% python3 -q
>>> import numpy as np
>>> from numpy import linalg as LA
>>> np.set_printoptions(precision=2, suppress=True, linewidth=160, legacy="1.25")
>>> def rd(a):
...     return np.round(a, 2) + 0
... 
>>> arr = np.array([[0, 2, -2, 0, 0],
...     [0, 6, -6, 0, 0],
...     [0, 6, -6, 0, 0],
...     [0, -2, 2, 0, 0],
...     [0, 2, -2, 0, 0]])
>>> print(np.unique(arr.round(6), axis=0).shape)
(3, 5)
>>> print(np.allclose(arr, arr.T))
False
>>> print(rd(np.sort(np.abs(LA.eigvals(arr)))))
[0. 0. 0. 0. 0.]
>>> r = LA.matrix_rank(arr)
>>> print(r)
1
>>> N = LA.svd(arr)[2][r:].T
>>> print([int(LA.matrix_rank(arr[:i])) for i in range(1, len(arr) + 1)])
[1, 1, 1, 1, 1]
>>> print([int(LA.matrix_rank(arr[:, :j + 1])) for j in range(5)])
[0, 1, 1, 1, 1]
>>> print(N.shape)
(5, 4)
>>> B = np.array([[2, 0, 5], [9, 1, 6], [2, 4, 6], [6, 3, 9], [9, 3, 8]])
>>> print(LA.matrix_rank(np.vstack([arr, B.T])))
4
>>> print(B.T @ arr.T)
[[ 14  42  42 -14  14]
 [ -6 -18 -18   6  -6]
 [  0   0   0   0   0]]
>>> mat = np.load("arr.npy")
>>> print(mat)
[[-2  0  3 -9  3 -2]
 [-3  1 -1  3  0  3]
 [-3 -1  1 -3  3 -1]
 [-3  3 -2  6  1  0]
 [-1 -3 -3  9  0  0]
 [ 0  2 -3  9 -2  3]
 [ 0 -1  2 -6 -3  3]]
>>> print(np.allclose(mat[:-1].T @ LA.lstsq(mat[:-1].T, mat[-1])[0], mat[-1]))
True
>>> print(LA.lstsq(mat[:-1].T, mat[-1])[2])
5
>>> print(rd(np.trace(LA.pinv(mat) @ mat)))
5.0
>>> print(LA.cond(mat) > 100)
True
>>> print(np.argsort(-LA.norm(mat, axis=0).round(6), kind="stable")[:3])
[3 2 0]
>>> r = LA.matrix_rank(mat)
>>> print(r)
5
>>> N = LA.svd(mat)[2][r:].T
>>> print(LA.matrix_rank(mat.T @ mat), LA.matrix_rank(mat @ mat.T))
5 5
>>> print(np.allclose(mat @ N, 0))
True
>>> print(rd(mat @ N))
[[0.]
 [0.]
 [0.]
 [0.]
 [0.]
 [0.]
 [0.]]
>>> print([int(LA.matrix_rank(mat[:, :j + 1])) for j in range(6)])
[1, 2, 3, 3, 4, 5]
>>> print([int(LA.matrix_rank(np.delete(mat, i, axis=0))) for i in range(7)])
[5, 5, 5, 5, 5, 5, 5]
>>> print(N.shape)
(6, 1)
